$ ipython --no-banner

In [1]: import numpy as np

In [2]: np.set_printoptions(precision=2, suppress=True, linewidth=200, legacy="1.25")

In [3]: A = np.array([[8, 0, 0, 0], [0, 7, 0, 0], [0, 0, 4, 0], [0, 0, 0, 4]])

In [4]: # triangular, det is the product of the diagonal

In [5]: print(np.linalg.eigvals(A))
[8. 7. 4. 4.]

In [6]: print(np.einsum("ii->", A))
23

In [7]: print(round(float(np.linalg.det(A.T)), 2))
896.0

In [8]: print(np.einsum("ij,ji->", A, A))
145

In [9]: cov = A.T @ A

In [10]: print(np.linalg.matrix_rank(cov))
4

In [11]: print(np.trace(cov), (A ** 2).sum())
145 145

In [12]: print(np.linalg.eigvalsh(cov)[::-1])
[64. 49. 16. 16.]

In [13]: print(np.linalg.svd(A, compute_uv=False) ** 2)
[64. 49. 16. 16.]

In [14]: print(np.diag(cov))
[64 49 16 16]

In [15]: E = np.abs(np.array([[1, 0, 0], [2, 0, 2], [2, 2, 0]])) + np.eye(3)

In [16]: E = E / E.sum(axis=1, keepdims=True)

In [17]: print(E)
[[1.  0.  0. ]
 [0.4 0.2 0.4]
 [0.4 0.4 0.2]]

In [18]: # row-stochastic, so 1 is an eigenvalue

In [19]: rng = np.random.default_rng(69392)

In [20]: lab = rng.permutation(3)

In [21]: out = E[:, lab] * rng.choice([-1, 1], 3)

In [22]: print(out)
[[-0.  -0.  -1. ]
 [-0.4 -0.2 -0.4]
 [-0.2 -0.4 -0.4]]

In [23]: U, _, vt = np.linalg.svd(E.T @ out)

In [24]: print(lab)
[2 1 0]

In [25]: print(np.round(np.linalg.lstsq(E, out)[0], 2) + 0)
[[ 0.  0. -1.]
 [ 0. -1.  0.]
 [-1.  0.  0.]]

In [26]: out = np.array([[-4, -2, -3], [3, -1, -2]])

In [27]: cent = np.kron(out, E)

In [28]: print(np.linalg.matrix_rank(cent))
6
